>>> import numpy as np
>>> np.set_printoptions(precision=2, suppress=True, linewidth=120, legacy="1.25")
>>> J = np.load("layer10.npy")
>>> J
array([[ 0.8 , -2.8 , -1.88, -0.92,  2.12, -3.68,  1.52],
       [ 0.44, -1.11,  0.6 , -0.85,  0.65, -0.82,  0.32],
       [-0.28,  0.72, -0.33,  0.53, -0.43,  0.56, -0.22],
       [-0.4 ,  1.1 , -0.2 ,  0.7 , -0.7 ,  1.  , -0.4 ],
       [-0.16,  1.04,  2.2 , -0.2 , -1.  ,  2.08, -0.88],
       [-0.48,  1.22, -0.62,  0.92, -0.72,  0.92, -0.36]])
>>> # rank 2
>>> print(np.round(np.linalg.norm(J, 2) / np.linalg.norm(J), 2))
0.93
>>> np.argsort(-np.linalg.norm(J, axis=0).round(6), kind="stable")[:3]
array([5, 1, 2])
>>> np.linalg.matrix_rank(J, rtol=0.1)
2
>>> np.linalg.cond(J) > 100
True
>>> left, s, vt = np.linalg.svd(J)
>>> np.argmax(s[:-1] / (s[1:] + 1e-6)) + 1
2
>>> M2 = left[:, :2] @ np.diag(s[:2]) @ vt[:2]
>>> np.round(np.linalg.norm(J - M2, 2), 2), round(float(s[2]), 2)
(0.0, 0.0)
>>> M2 = J / np.linalg.norm(J, axis=1, keepdims=True)
>>> gram = M2 @ M2.T
>>> np.linalg.norm(M2, axis=1)
array([1., 1., 1., 1., 1., 1.])
>>> print(gram)
[[ 1.    0.72 -0.76 -0.87 -0.9  -0.74]
 [ 0.72  1.   -1.   -0.97 -0.35 -1.  ]
 [-0.76 -1.    1.    0.98  0.41  1.  ]
 [-0.87 -0.97  0.98  1.    0.57  0.97]
 [-0.9  -0.35  0.41  0.57  1.    0.37]
 [-0.74 -1.    1.    0.97  0.37  1.  ]]
>>> (np.abs(gram) > 0.9).astype(int)
array([[1, 0, 0, 0, 1, 0],
       [0, 1, 1, 1, 0, 1],
       [0, 1, 1, 1, 0, 1],
       [0, 1, 1, 1, 0, 1],
       [1, 0, 0, 0, 1, 0],
       [0, 1, 1, 1, 0, 1]])
>>> t3 = np.stack([J, 4 * J, J[::-1]])
>>> np.einsum("bij,cij->bc", t3, t3)
array([[ 58.53, 234.12, -18.04],
       [234.12, 936.46, -72.18],
       [-18.04, -72.18,  58.53]])
>>> print(np.linalg.matrix_rank(t3.reshape(3, -1)))
2
>>> np.linalg.norm(t3, axis=(1, 2))
array([ 7.65, 30.6 ,  7.65])
>>> K = np.loadtxt("block17.csv", delimiter=",")
>>> K
array([[6., 1., 1., 1., 1., 1., 1., 1., 1., 1., 1.],
       [1., 6., 1., 1., 1., 1., 1., 1., 1., 1., 1.],
       [1., 1., 6., 1., 1., 1., 1., 1., 1., 1., 1.],
       [1., 1., 1., 6., 1., 1., 1., 1., 1., 1., 1.],
       [1., 1., 1., 1., 6., 1., 1., 1., 1., 1., 1.],
       [1., 1., 1., 1., 1., 6., 1., 1., 1., 1., 1.],
       [1., 1., 1., 1., 1., 1., 6., 1., 1., 1., 1.],
       [1., 1., 1., 1., 1., 1., 1., 6., 1., 1., 1.],
       [1., 1., 1., 1., 1., 1., 1., 1., 6., 1., 1.],
       [1., 1., 1., 1., 1., 1., 1., 1., 1., 6., 1.],
       [1., 1., 1., 1., 1., 1., 1., 1., 1., 1., 6.]])
>>> # equal to its transpose
>>> vals, V = np.linalg.eigh(K)
>>> np.abs(V[:, -1]).round(6).argmax()
0
>>> np.linalg.eigvalsh(K + -3 * np.eye(11))
array([ 2.,  2.,  2.,  2.,  2.,  2.,  2.,  2.,  2.,  2., 13.])
>>> round(vals.sum(), 2), np.trace(K)
(66.0, 66.0)
>>> print(np.abs(V[:, -1]))
[0.3 0.3 0.3 0.3 0.3 0.3 0.3 0.3 0.3 0.3 0.3]
>>> rng = np.random.default_rng(22195)
>>> labels = rng.permutation(11)
>>> M2 = K[:, labels] * rng.choice([-1, 1], 11)
>>> M2
array([[-1., -1., -1., -1., -6., -1.,  1., -1.,  1., -1., -1.],
       [-1., -1., -1., -1., -1., -1.,  1., -1.,  6., -1., -1.],
       [-1., -1., -1., -1., -1., -6.,  1., -1.,  1., -1., -1.],
       [-1., -1., -1., -1., -1., -1.,  1., -1.,  1., -1., -6.],
       [-1., -1., -1., -1., -1., -1.,  1., -1.,  1., -6., -1.],
       [-1., -1., -1., -1., -1., -1.,  6., -1.,  1., -1., -1.],
       [-6., -1., -1., -1., -1., -1.,  1., -1.,  1., -1., -1.],
       [-1., -6., -1., -1., -1., -1.,  1., -1.,  1., -1., -1.],
       [-1., -1., -1., -6., -1., -1.,  1., -1.,  1., -1., -1.],
       [-1., -1., -1., -1., -1., -1.,  1., -6.,  1., -1., -1.],
       [-1., -1., -6., -1., -1., -1.,  1., -1.,  1., -1., -1.]])
>>> left, _, vt = np.linalg.svd(K.T @ M2)
>>> print(np.round(left @ vt, 2) + 0)
[[ 0.  0.  0.  0. -1.  0.  0.  0.  0.  0.  0.]
 [ 0.  0.  0.  0.  0.  0.  0.  0.  1.  0.  0.]
 [ 0.  0.  0.  0.  0. -1.  0.  0.  0.  0.  0.]
 [ 0.  0.  0.  0.  0.  0.  0.  0.  0.  0. -1.]
 [ 0.  0.  0.  0.  0.  0.  0.  0.  0. -1.  0.]
 [ 0.  0.  0.  0.  0.  0.  1.  0.  0.  0.  0.]
 [-1.  0.  0.  0.  0.  0.  0.  0.  0.  0.  0.]
 [ 0. -1.  0.  0.  0.  0.  0.  0.  0.  0.  0.]
 [ 0.  0.  0. -1.  0.  0.  0.  0.  0.  0.  0.]
 [ 0.  0.  0.  0.  0.  0.  0. -1.  0.  0.  0.]
 [ 0.  0. -1.  0.  0.  0.  0.  0.  0.  0.  0.]]
>>> labels
array([ 6,  7, 10,  8,  0,  2,  5,  9,  1,  4,  3])
>>> print(np.round(np.linalg.lstsq(K, M2)[0], 2) + 0)
[[ 0.  0.  0.  0. -1.  0.  0.  0.  0.  0.  0.]
 [ 0.  0.  0.  0.  0.  0.  0.  0.  1.  0.  0.]
 [ 0.  0.  0.  0.  0. -1.  0.  0.  0.  0.  0.]
 [ 0.  0.  0.  0.  0.  0.  0.  0.  0.  0. -1.]
 [ 0.  0.  0.  0.  0.  0.  0.  0.  0. -1.  0.]
 [ 0.  0.  0.  0.  0.  0.  1.  0.  0.  0.  0.]
 [-1.  0.  0.  0.  0.  0.  0.  0.  0.  0.  0.]
 [ 0. -1.  0.  0.  0.  0.  0.  0.  0.  0.  0.]
 [ 0.  0.  0. -1.  0.  0.  0.  0.  0.  0.  0.]
 [ 0.  0.  0.  0.  0.  0.  0. -1.  0.  0.  0.]
 [ 0.  0. -1.  0.  0.  0.  0.  0.  0.  0.  0.]]
